% python3 -q
>>> import numpy as np
>>> np.set_printoptions(precision=2, suppress=True, linewidth=200, legacy="1.25")
>>> def rnd(a):
...     return np.round(a, 2) + 0
... 
>>> J = np.load("block2.npy")
>>> rnd(J)
array([[-4.56, -0.91,  1.69, -0.69,  0.27],
       [ 4.17, -1.2 , -0.84,  2.33, -0.04],
       [ 2.61,  3.27, -1.92, -1.91, -0.43],
       [-1.15,  3.48, -0.86, -3.28, -0.31],
       [-2.55,  2.85, -0.22, -3.2 , -0.19],
       [ 3.38,  2.8 , -1.99, -1.27, -0.41],
       [-2.01, -3.5 ,  1.82,  2.29,  0.43],
       [ 4.18,  1.92, -1.92, -0.28, -0.35],
       [ 2.72,  3.22, -1.93, -1.83, -0.43],
       [-1.07,  3.5 , -0.89, -3.27, -0.32],
       [ 2.83, -2.67,  0.08,  3.13,  0.17],
       [-2.01, -3.5 ,  1.82,  2.29,  0.43],
       [ 2.38,  3.37, -1.88, -2.06, -0.43],
       [-1.93,  3.19, -0.53, -3.28, -0.25],
       [-4.28, -1.74,  1.89,  0.1 ,  0.34],
       [-4.02,  1.46,  0.7 , -2.5 ,  0.  ],
       [ 4.53,  1.04, -1.72,  0.57, -0.28],
       [ 0.09, -3.69,  1.25,  3.11,  0.37],
       [-3.88,  1.66,  0.59, -2.62, -0.02],
       [-4.54, -1.03,  1.72, -0.58,  0.28],
       [ 0.26,  3.71, -1.37, -3.02, -0.39],
       [-0.2 ,  3.67, -1.21, -3.14, -0.37],
       [-4.6 , -0.46,  1.54, -1.08,  0.22],
       [ 0.64,  3.71, -1.48, -2.9 , -0.4 ],
       [ 4.57, -0.03, -1.36,  1.48, -0.17],
       [-4.6 , -0.51,  1.56, -1.04,  0.23],
       [-2.79, -3.18,  1.94,  1.78,  0.43]])
>>> rk = np.linalg.matrix_rank(J)
>>> rk
2
>>> null = np.linalg.svd(J)[2][rk:].T
>>> np.allclose(J @ null, 0)
True
>>> [int(np.linalg.matrix_rank(J[:, :j + 1])) for j in range(5)]
[1, 2, 2, 2, 2]
>>> null.shape
(5, 3)
>>> print(rnd(null @ null.T))
[[ 0.15 -0.07  0.28 -0.21  0.04]
 [-0.07  0.45  0.21  0.44  0.06]
 [ 0.28  0.21  0.84 -0.09 -0.03]
 [-0.21  0.44 -0.09  0.57 -0.04]
 [ 0.04  0.06 -0.03 -0.04  0.99]]
>>> W2 = J[[20, 6]].astype(float)
>>> for _ in range(5):
...     idx = np.linalg.norm(J[:, None] - W2, axis=-1).argmin(axis=1)
...     W2 = np.array([J[idx == j].mean(axis=0) for j in range(2)])
... 
>>> idx
array([1, 1, 0, 0, 0, 0, 1, 0, 0, 0, 1, 1, 0, 0, 1, 0, 0, 1, 0, 1, 0, 0, 1, 0, 0, 1, 1])
>>> rnd(W2)
array([[ 0.65,  2.68, -1.13, -2.03, -0.3 ],
       [-2.03, -2.03,  1.31,  1.06,  0.28]])
>>> Xs = J - J.mean(axis=0)
>>> V = np.linalg.svd(Xs)[2][:2]
>>> out = Xs - Xs @ V.T @ V
>>> np.linalg.norm(out, axis=1).round(6).argmax()
0
>>> print(rnd(np.linalg.norm(out) / np.linalg.norm(Xs)))
0.0
>>> x = np.array([0, -1, 1, 1, -3])
>>> np.sign((J @ x).round(6))
array([ 1.,  1., -1., -1., -1., -1.,  1., -1., -1., -1.,  1.,  1., -1., -1.,  1., -1., -1.,  1., -1.,  1., -1., -1.,  1., -1.,  1.,  1.,  1.])
>>> print(rnd(J @ np.eye(5)[3]))
[-0.69  2.33 -1.91 -3.28 -3.2  -1.27  2.29 -0.28 -1.83 -3.27  3.13  2.29 -2.06 -3.28  0.1  -2.5   0.57  3.11 -2.62 -0.58 -3.02 -3.14 -1.08 -2.9   1.48 -1.04  1.78]
>>> arr = np.array([[0.67, 0.0, 0.33], [0.0, 1.0, 0.0], [0.67, 0.0, 0.33]])
>>> rnd(arr @ arr)
array([[0.67, 0.  , 0.33],
       [0.  , 1.  , 0.  ],
       [0.67, 0.  , 0.33]])
>>> (arr - arr.T) / 2
array([[ 0.  ,  0.  , -0.17],
       [ 0.  ,  0.  ,  0.  ],
       [ 0.17,  0.  ,  0.  ]])
>>> print(rnd(np.linalg.matrix_power(arr, 3)))
[[0.67 0.   0.33]
 [0.   1.   0.  ]
 [0.67 0.   0.33]]
>>> np.trace(arr)
2.0
>>> print(rnd(np.sort(np.abs(np.linalg.eigvals(arr)))))
[0. 1. 1.]
>>> np.allclose(arr @ arr.T, arr.T @ arr)
False
>>> np.linalg.determinant(arr)
Traceback (most recent call last):
  File "<python-input-31>", line 1, in <module>
    np.linalg.determinant(arr)
    ^^^^^^^^^^^^^^^^^^^^^
AttributeError: module 'numpy.linalg' has no attribute 'determinant'
